$ ipython --no-banner

In [1]: import numpy as np

In [2]: np.set_printoptions(suppress=True, linewidth=100)

In [3]: def tidy(a):
   ...:     return np.round(a, 2) + 0
   ...: 

In [4]: Y = np.array([[3, 1, -3, -3], [-2, -3, 1, 0], [-3, 1, 2, -3], [1, 0, 3, -3]])

In [5]: arr = np.triu(Y, 1)

In [6]: arr
Out[6]: 
array([[ 0,  1, -3, -3],
       [ 0,  0,  1,  0],
       [ 0,  0,  0, -3],
       [ 0,  0,  0,  0]])

In [7]: # rank 3

In [8]: rng = np.random.default_rng(34)

In [9]: idx = rng.permutation(4)

In [10]: idx
Out[10]: array([3, 1, 2, 0])

In [11]: Y = arr[idx][:, idx]

In [12]: Y
Out[12]: 
array([[ 0,  0,  0,  0],
       [ 0,  0,  1,  0],
       [-3,  0,  0,  0],
       [-3,  1, -3,  0]])

In [13]: np.diag(Y)
Out[13]: array([0, 0, 0, 0])

In [14]: np.trace(Y)
Out[14]: np.int64(0)

In [15]: f = np.array([-2, -5, 0])

In [16]: np.array([np.convolve(row, f, "same") for row in arr])
Out[16]: 
array([[-2,  1, 21, 15],
       [ 0, -2, -5,  0],
       [ 0,  0,  6, 15],
       [ 0,  0,  0,  0]])

In [17]: np.convolve(arr[0], f)
Out[17]: array([ 0, -2,  1, 21, 15,  0])

In [18]: T = np.stack([arr, 3 * arr, arr[::-1]])

In [19]: tidy(np.linalg.det(T))
Out[19]: array([0., 0., 0.])

In [20]: np.linalg.matrix_rank(T.reshape(3, -1))
Out[20]: np.int64(2)

In [21]: T.sum(axis=0)
Out[21]: 
array([[  0,   4, -12, -12],
       [  0,   0,   4,  -3],
       [  0,   0,   1, -12],
       [  0,   1,  -3,  -3]])

In [22]: P = np.triu(np.array([[-3, 8, 1, 4], [-7, 3, -1, -6], [-1, -3, -3, -8], [-3, 5, 6, -6]]), 1) + np.eye(4)

In [23]: Y = P @ arr @ np.linalg.inv(P)

In [24]: np.trace(Y), np.trace(arr)
Out[24]: (np.float64(0.0), np.int64(0))

In [25]: P @ arr - arr @ P
Out[25]: 
array([[  0.,   0.,   9., -21.],
       [  0.,   0.,   0.,  11.],
       [  0.,   0.,   0.,   0.],
       [  0.,   0.,   0.,   0.]])

In [26]: Y
Out[26]: 
array([[ 0.,  1.,  6., 48.],
       [ 0.,  0.,  1., 11.],
       [ 0.,  0.,  0., -3.],
       [ 0.,  0.,  0.,  0.]])
